$ ipython --no-banner

In [1]: import numpy as np

In [2]: np.set_printoptions(precision=2, suppress=True, linewidth=140)

In [3]: def rnd(a):
   ...:     return np.round(a, 2) + 0
   ...: 

In [4]: mat = np.loadtxt("block7.csv", delimiter=",")

In [5]: print(mat)
[[0. 0. 0. 0.]
 [0. 6. 0. 0.]
 [0. 0. 3. 0.]
 [0. 0. 0. 4.]]

In [6]: # splits into 4 blocks

In [7]: print(mat @ mat)
[[ 0.  0.  0.  0.]
 [ 0. 36.  0.  0.]
 [ 0.  0.  9.  0.]
 [ 0.  0.  0. 16.]]

In [8]: w, V = np.linalg.eigh(mat)

In [9]: print(w)
[0. 3. 4. 6.]

In [10]: print(V.T @ mat @ V)
[[0. 0. 0. 0.]
 [0. 3. 0. 0.]
 [0. 0. 4. 0.]
 [0. 0. 0. 6.]]

In [11]: print((w > 1e-8).sum(), (w < -1e-8).sum())
3 0

In [12]: print(np.abs(V[:, -1]).round(6).argmax())
1

In [13]: data = np.load("data.npy")

In [14]: print(data)
[[-2  3  3  3  1  3]
 [ 0  8  1  0  1  0]
 [ 2  0  9  2  4  3]
 [ 5  0  3 11  3  1]
 [ 1  2  4  2  7  0]
 [ 1  5  3  1  3  9]]

In [15]: out = np.linalg.inv(data)

In [16]: print(rnd(np.linalg.det(data) * np.linalg.det(out)))
1.0

In [17]: print(rnd(np.linalg.inv(out)))
[[-2.  3.  3.  3.  1.  3.]
 [ 0.  8.  1.  0.  1.  0.]
 [ 2.  0.  9.  2.  4.  3.]
 [ 5.  0.  3. 11.  3.  1.]
 [ 1.  2.  4.  2.  7.  0.]
 [ 1.  5.  3.  1.  3.  9.]]

In [18]: print((np.abs(out) > 1e-9).astype(int))
[[1 1 1 1 1 1]
 [1 1 1 1 1 1]
 [1 1 1 1 1 1]
 [1 1 1 1 1 1]
 [1 1 1 1 1 1]
 [1 1 1 1 1 1]]

In [19]: print(rnd(np.linalg.cond(data)))
6.28

In [20]: x0 = np.array([0, 0, -9, -2, -2, 3])

In [21]: rhs = data @ x0

In [22]: b, lr = np.zeros(6), 1 / np.linalg.norm(data, 2) ** 2

In [23]: for i in range(8):
    ...:     b -= lr * data.T @ (data @ b - rhs)
    ...:     if i % 2 == 0: print(i, round(np.linalg.norm(data @ b - rhs), 2))
    ...: 
0 44.38
2 32.04
4 24.56
6 19.59

In [24]: print(rnd(b))
[-1.02  0.42 -6.23 -2.11 -3.55  1.22]

In [25]: t = np.radians(28)

In [26]: R = np.eye(6)

In [27]: R[4, 4] = R[5, 5] = np.cos(t)

In [28]: R[4, 5], R[5, 4] = -np.sin(t), np.sin(t)

In [29]: print(rnd(R))
[[ 1.    0.    0.    0.    0.    0.  ]
 [ 0.    1.    0.    0.    0.    0.  ]
 [ 0.    0.    1.    0.    0.    0.  ]
 [ 0.    0.    0.    1.    0.    0.  ]
 [ 0.    0.    0.    0.    0.88 -0.47]
 [ 0.    0.    0.    0.    0.47  0.88]]

In [30]: out = data @ R.T

In [31]: print(np.allclose(np.linalg.norm(data, axis=1), np.linalg.norm(out, axis=1)))
True

In [32]: print(rnd(out))
[[-2.    3.    3.    3.   -0.53  3.12]
 [ 0.    8.    1.    0.    0.88  0.47]
 [ 2.    0.    9.    2.    2.12  4.53]
 [ 5.    0.    3.   11.    2.18  2.29]
 [ 1.    2.    4.    2.    6.18  3.29]
 [ 1.    5.    3.    1.   -1.58  9.35]]

In [33]: print(rnd(np.linalg.det(R)), rnd(np.trace(R)))
1.0 5.77

In [34]: print(rnd(np.abs(out - data).max(axis=0)))
[0.   0.   0.   0.   4.58 3.29]

In [35]: w, V = np.linalg.eigh(mat)

In [36]: x0 = np.array([1, -2, 0, -2])

In [37]: print(np.abs(mat).sum(axis=1).max(), np.abs(w).max())
6.0 6.0

In [38]: print(rnd(x0 @ mat @ x0 / (x0 @ x0)), w[0], w[-1])
4.44 0.0 6.0

In [39]: print(V * np.maximum(w, 0) @ V.T)
[[0. 0. 0. 0.]
 [0. 6. 0. 0.]
 [0. 0. 3. 0.]
 [0. 0. 0. 4.]]

In [40]: J = np.loadtxt("test10.csv", delimiter=",")

In [41]: print(J)
[[-3.03 -1.   -3.   -1.03  3.03  2.02 -3.02]
 [-3.04 -1.03 -3.   -0.98  3.02  1.99 -3.02]
 [-2.98 -0.98 -2.99 -1.02  3.01  2.01 -3.  ]
 [-3.01 -1.01 -3.02 -1.01  3.    2.   -2.99]
 [-3.   -1.02 -2.98 -1.01  3.    2.02 -3.  ]
 [-2.95 -0.98 -3.01 -1.    3.01  2.03 -2.99]
 [-2.99 -0.99 -2.97 -0.99  3.01  1.98 -2.98]
 [-2.98 -1.02 -2.99 -0.98  3.02  2.01 -2.96]
 [-3.01 -0.98 -3.02 -1.01  2.97  1.98 -3.01]
 [-2.96 -1.02 -2.98 -0.99  3.03  2.02 -2.96]
 [-3.   -0.96 -2.99 -1.02  3.    2.   -3.  ]
 [-2.98 -1.02 -3.03 -1.02  3.01  1.98 -2.97]
 [-3.04 -0.99 -3.02 -0.98  2.98  1.99 -3.  ]
 [-3.01 -1.   -3.   -1.01  2.99  1.99 -3.  ]
 [-1.   -1.01  0.01 -2.02  2.98  0.01  2.03]
 [-0.99 -0.97  0.   -2.    2.99 -0.04  2.02]
 [-0.98 -1.04 -0.01 -2.01  3.01 -0.03  2.01]
 [-1.03 -1.04  0.02 -1.99  3.   -0.01  2.02]
 [-0.98 -0.96 -0.01 -2.01  2.98  0.    1.98]
 [-1.04 -1.01  0.   -2.    2.99 -0.01  1.99]
 [-1.01 -0.97 -0.01 -1.98  2.99  0.02  2.04]
 [-1.02 -1.01  0.02 -1.99  2.98  0.05  1.96]
 [-1.   -0.96  0.02 -2.02  2.98 -0.03  1.99]
 [-0.97 -0.99  0.   -2.    2.98  0.    2.02]
 [-1.02 -1.    0.01 -2.01  2.99 -0.01  1.99]
 [-1.02 -0.97  0.01 -1.96  3.    0.05  1.99]
 [-1.01 -1.04 -0.02 -1.99  3.01 -0.05  2.  ]
 [-0.98 -0.98  0.02 -2.01  3.   -0.01  1.99]]

In [42]: Uu, sigma, Vt = np.linalg.svd(J)

In [43]: print(rnd(sigma))
[25.12 14.9   0.14  0.12  0.11  0.09  0.07]

In [44]: out = Uu[:, :2] @ np.diag(sigma[:2]) @ Vt[:2]

In [45]: print(np.linalg.matrix_rank(J, rtol=0.05))
2

In [46]: print(np.linalg.matrix_rank(out))
2

In [47]: q, V = np.linalg.qr(J[:, :4])[0], np.linalg.qr(J[:, 4:])[0]

In [48]: sigma = np.linalg.svd(q.T @ V, compute_uv=False)

In [49]: print((sigma > 0.9).sum())
2

In [50]: print(rnd(np.linalg.norm(q @ q.T - V @ V.T, 2)))
1.0

In [51]: print(rnd(np.degrees(np.arccos(sigma.clip(0, 1)))))
[ 0.39  0.76 83.71]

In [52]: out = np.c_[J[:, :3] @ np.array([[2, 2, 2], [3, 1, 3], [1, 0, 2]]), np.array([-1, -1, -1, 2, 0, -1, -2, 1, -2, -1, 1, -2, 1, -1, 1, 0, 0, -2, 1, 0, 0, -2, 2, 1, 2, -2, 0, 1])]

In [53]: print(rnd(out))
[[-12.06  -7.06 -15.06  -1.  ]
 [-12.17  -7.11 -15.17  -1.  ]
 [-11.89  -6.94 -14.88  -1.  ]
 [-12.07  -7.03 -15.09   2.  ]
 [-12.04  -7.02 -15.02   0.  ]
 [-11.85  -6.88 -14.86  -1.  ]
 [-11.92  -6.97 -14.89  -2.  ]
 [-12.01  -6.98 -15.     1.  ]
 [-11.98  -7.   -15.    -2.  ]
 [-11.96  -6.94 -14.94  -1.  ]
 [-11.87  -6.96 -14.86   1.  ]
 [-12.05  -6.98 -15.08  -2.  ]
 [-12.07  -7.07 -15.09   1.  ]
 [-12.02  -7.02 -15.02  -1.  ]
 [ -5.02  -3.01  -5.01   1.  ]
 [ -4.89  -2.95  -4.89   0.  ]
 [ -5.09  -3.    -5.1    0.  ]
 [ -5.16  -3.1   -5.14  -2.  ]
 [ -4.85  -2.92  -4.86   1.  ]
 [ -5.11  -3.09  -5.11   0.  ]
 [ -4.94  -2.99  -4.95   0.  ]
 [ -5.05  -3.05  -5.03  -2.  ]
 [ -4.86  -2.96  -4.84   2.  ]
 [ -4.91  -2.93  -4.91   1.  ]
 [ -5.03  -3.04  -5.02   2.  ]
 [ -4.94  -3.01  -4.93  -2.  ]
 [ -5.16  -3.06  -5.18   0.  ]
 [ -4.88  -2.94  -4.86   1.  ]]

In [54]: print(np.linalg.matrix_rank(np.c_[J, out]))
8

In [55]: print(rnd(np.linalg.lstsq(J, out[:, 0])[0]))
[2. 3. 1. 0. 0. 0. 0.]

In [56]: print(np.linalg.matrix_rank(out))
4

In [57]: print(rnd(np.linalg.norm(np.linalg.qr(J)[0].T @ out, axis=0) ** 2 / ((out ** 2).sum(axis=0) + 1e-12)))
[1.   1.   1.   0.21]

In [58]: Xc = J - J.mean(axis=0)

In [59]: V = np.linalg.svd(Xc)[2][:2]

In [60]: out = Xc - Xc @ V.T @ V

In [61]: print(rnd(np.diag(V.T @ V)))
[0.24 0.63 0.22 0.03 0.03 0.27 0.59]

In [62]: print(np.linalg.norm(out, axis=1).round(6).argmax())
25

In [63]: Xc = J - J.mean(axis=0)

In [64]: Uu, sigma, Vt = np.linalg.svd(Xc, full_matrices=False)

In [65]: print(rnd(sigma ** 2 / (sigma ** 2).sum()))
[1. 0. 0. 0. 0. 0. 0.]

In [66]: print(np.searchsorted(np.cumsum(sigma ** 2) / (sigma ** 2).sum(), 0.9) + 1)
1

In [67]: print(rnd(sigma))
[17.34  0.15  0.13  0.11  0.09  0.07  0.05]

In [68]: print((np.sign(Uu[:, 0]) == np.sign(Uu[0, 0])).astype(int))
[1 1 1 1 1 1 1 1 1 1 1 1 1 1 0 0 0 0 0 0 0 0 0 0 0 0 0 0]

In [69]: print(rnd(Vt[0] * np.sign(Vt[0, np.abs(Vt[0]).argmax()])))
[ 0.3   0.    0.46 -0.15  0.   -0.31  0.76]

In [70]: print(rnd((sigma ** 2).sum() ** 2 / (sigma ** 4).sum()))
1.0

In [71]: print(np.abs(Vt[0]).argmax())
6

In [72]: feats = np.loadtxt("case12.csv", delimiter=",")

In [73]: print(feats)
[[  0.1   2.2   0.9   0.6   0.9]
 [  0.6   1.4  -1.1  -0.7  -0.8]
 [ -0.6   0.1   0.2   0.7   0.4]
 [ -0.1   1.   -0.7   0.8  -0.3]
 [ -2.4   0.   -1.   -0.6  -0.8]
 [  0.   -0.7  -0.4   0.6  -0.2]
 [ -0.2   0.3  -0.4  -1.5   0.9]
 [ -0.4   0.5   1.2  -0.4   0. ]
 [ -0.9  -0.6   0.3  -0.7   1.9]
 [  0.7   0.    0.8  -0.1  -2.5]
 [ 26.   -2.  -18.   -4.    2. ]
 [ -1.6  -1.1   0.    1.5   0.1]
 [ -0.5   0.5  -0.2   0.9  -1. ]
 [ -1.1   0.    1.3   1.1  -0.7]
 [  0.2  -1.1  -1.1  -1.2  -2.7]
 [ -3.3  -0.1   1.    1.    0.3]
 [ -0.2   1.6   0.3  -1.1   0. ]
 [  0.1   0.8  -1.2   0.9  -0.7]
 [  0.7   1.4  -0.7   1.2   0.4]
 [ -3.1   0.3  -0.5   0.2   1.9]
 [ -1.2   0.2   1.4  -0.7  -1.5]
 [  0.5  -0.4  -1.7  -0.6  -0.3]
 [  0.8  -0.2  -1.3  -1.   -1. ]
 [  0.3  -2.1   0.5  -0.9   0. ]
 [ -0.8   1.8  -2.5   0.6  -1.1]
 [ -1.2  -1.1   1.2  -0.2  -1. ]
 [ -0.6  -0.2   0.3   1.   -0.3]
 [ -1.1   0.3  -1.1   1.   -1.6]]

In [74]: # row 10 dominates

In [75]: x0 = np.array([0, 1, 2, 0, 1])

In [76]: rhs = feats @ x0

In [77]: print(rnd(np.linalg.pinv(feats) @ feats))
[[1. 0. 0. 0. 0.]
 [0. 1. 0. 0. 0.]
 [0. 0. 1. 0. 0.]
 [0. 0. 0. 1. 0.]
 [0. 0. 0. 0. 1.]]

In [78]: print(rnd(rhs))
[  4.9  -1.6   0.9  -0.7  -2.8  -1.7   0.4   2.9   1.9  -0.9 -36.   -1.   -0.9   1.9  -6.    2.2   2.2  -2.3   0.4   1.2   1.5  -4.1  -3.8
  -1.1  -4.3   0.3   0.1  -3.5]

In [79]: print(rnd(np.linalg.solve(feats.T @ feats, feats.T @ rhs)))
[0. 1. 2. 0. 1.]

In [80]: rng = np.random.default_rng(53751)

In [81]: rhs = rhs + 0.3 * rng.normal(size=28)

In [82]: print(rnd(rhs))
[  5.63  -1.33   0.94  -0.01  -2.6   -1.92   0.58   3.23   2.08  -0.55 -36.22  -1.17  -0.86   1.9   -6.22   1.72   2.41  -2.13   0.55
   1.21   1.25  -4.32  -3.81  -1.07  -4.29   0.85  -0.36  -3.13]

In [83]: b, *_ = np.linalg.lstsq(feats, rhs)

In [84]: print(rnd(np.linalg.norm(rhs - feats @ b)))
1.41

In [85]: print(rnd(feats.T @ (rhs - feats @ b)))
[0. 0. 0. 0. 0.]

In [86]: print([round(float(np.linalg.norm(np.linalg.solve(feats.T @ feats + lam * np.eye(5), feats.T @ rhs))), 2) for lam in (0, 1, 10, 100)])
[2.54, 2.46, 2.0, 1.15]
